In [1]: import numpy as np

In [2]: np.set_printoptions(precision=2, suppress=True, linewidth=160)

In [3]: def tidy(a):
   ...:     return np.round(a, 2) + 0
   ...: 

In [4]: rng = np.random.default_rng(14659)

In [5]: J = rng.normal(size=(15, 3)) + 10 * np.array([-3, 2, 0])

In [6]: tidy(J)
Out[6]: 
array([[-30.35,  19.64,  -0.03],
       [-27.89,  21.65,  -0.11],
       [-29.97,  19.29,   0.74],
       [-31.08,  17.98,   0.58],
       [-29.78,  20.69,   1.39],
       [-27.96,  20.73,   1.68],
       [-29.13,  19.41,  -0.33],
       [-30.49,  20.63,  -0.36],
       [-30.42,  20.73,   0.96],
       [-29.46,  21.67,   0.85],
       [-30.3 ,  20.56,  -0.64],
       [-30.38,  21.86,   1.02],
       [-28.33,  19.48,   0.77],
       [-29.51,  19.77,  -1.27],
       [-29.29,  20.23,   0.05]])

In [7]: dist = np.linalg.norm(J[:, None] - J[None], axis=-1)

In [8]: dist.shape
Out[8]: (15, 15)

In [9]: (dist + 1e9 * np.eye(15)).round(6).argmin(axis=1)
Out[9]: array([ 2,  9,  0,  2,  8, 12, 14, 10,  4, 11,  7,  9,  6,  6,  6])

In [10]: Xs = J - J.mean(axis=0)

In [11]: vecs = np.linalg.svd(Xs)[2][:1]

In [12]: out = Xs - Xs @ vecs.T @ vecs

In [13]: tidy(np.linalg.norm(out) / np.linalg.norm(Xs))
Out[13]: np.float64(0.71)

In [14]: tidy(np.diag(vecs.T @ vecs))
Out[14]: array([0.32, 0.61, 0.07])

In [15]: tidy(out.std(axis=0))
Out[15]: array([0.68, 0.51, 0.73])

In [16]: out = np.c_[J[:, :1] @ np.array([[7]]), np.array([3, 2, 2, 2, 3, 3, 1, 1, 3, 2, 2, 1, 3, 1, 0])]

In [17]: tidy(out)
Out[17]: 
array([[-212.45,    3.  ],
       [-195.22,    2.  ],
       [-209.77,    2.  ],
       [-217.56,    2.  ],
       [-208.49,    3.  ],
       [-195.7 ,    3.  ],
       [-203.94,    1.  ],
       [-213.45,    1.  ],
       [-212.97,    3.  ],
       [-206.24,    2.  ],
       [-212.13,    2.  ],
       [-212.63,    1.  ],
       [-198.32,    3.  ],
       [-206.56,    1.  ],
       [-205.05,    0.  ]])

In [18]: np.linalg.matrix_rank(out)
Out[18]: np.int64(2)

In [19]: np.linalg.cond(J) > 100
Out[19]: np.False_

In [20]: [round(float(x), 2) for x in np.linalg.svd(J, compute_uv=False)[:3]]
Out[20]: [139.1, 4.36, 2.93]

In [21]: Xs = (J - J.mean(axis=0)) / J.std(axis=0)

In [22]: np.argwhere(np.abs(Xs) > 2)
Out[22]: 
array([[ 3,  1],
       [13,  2]])

In [23]: tidy(Xs.std(axis=0))
Out[23]: array([1., 1., 1.])

In [24]: beta = np.linalg.lstsq(np.delete(Xs, 1, axis=1), Xs[:, 1])[0]

In [25]: tidy(1 - np.var(Xs[:, 1] - np.delete(Xs, 1, axis=1) @ beta))
Out[25]: np.float64(0.1)

In [26]: tidy(beta)
Out[26]: array([0.25, 0.16])

In [27]: np.abs(beta).argmax()
Out[27]: np.int64(0)

In [28]: W2 = np.array([[-1.8, -0.2, 1.4], [0.8, -1.0, -0.4]])

In [29]: mat = np.array([[1, -2],
    ...:     [-3, -1],
    ...:     [-3, -1],
    ...:     [1, 1],
    ...:     [-2, 2],
    ...:     [3, -3],
    ...:     [0, 3],
    ...:     [-3, -1],
    ...:     [-1, -1],
    ...:     [-1, 0],
    ...:     [-1, 2],
    ...:     [-3, 2],
    ...:     [1, 0],
    ...:     [2, 1],
    ...:     [2, -3],
    ...:     [1, -1],
    ...:     [1, 1],
    ...:     [-1, -2],
    ...:     [0, 2],
    ...:     [3, -1],
    ...:     [-1, 2],
    ...:     [-3, 2],
    ...:     [1, 3],
    ...:     [-3, 3]]) @ W2 + 0.02 * rng.normal(size=(24, 3))

In [30]: tidy(mat)
Out[30]: 
array([[-3.4 ,  1.77,  2.2 ],
       [ 4.58,  1.6 , -3.79],
       [ 4.59,  1.57, -3.79],
       [-1.  , -1.22,  1.01],
       [ 5.2 , -1.6 , -3.65],
       [-7.8 ,  2.39,  5.39],
       [ 2.41, -3.01, -1.17],
       [ 4.61,  1.61, -3.81],
       [ 0.99,  1.18, -1.01],
       [ 1.78,  0.21, -1.44],
       [ 3.37, -1.79, -2.19],
       [ 7.04, -1.41, -5.02],
       [-1.79, -0.15,  1.42],
       [-2.82, -1.42,  2.37],
       [-5.98,  2.61,  3.98],
       [-2.6 ,  0.8 ,  1.77],
       [-1.  , -1.18,  0.99],
       [ 0.19,  2.21, -0.59],
       [ 1.57, -1.97, -0.81],
       [-6.22,  0.4 ,  4.6 ],
       [ 3.43, -1.78, -2.2 ],
       [ 6.99, -1.41, -5.05],
       [ 0.62, -3.17,  0.18],
       [ 7.78, -2.41, -5.37]])

In [31]: Xs = mat - mat.mean(axis=0)

In [32]: vecs = np.linalg.svd(Xs)[2][:2]

In [33]: out = Xs - Xs @ vecs.T @ vecs

In [34]: tidy(np.diag(vecs.T @ vecs))
Out[34]: array([0.65, 0.97, 0.38])

In [35]: tidy(np.linalg.norm(out) / np.linalg.norm(Xs))
Out[35]: np.float64(0.0)
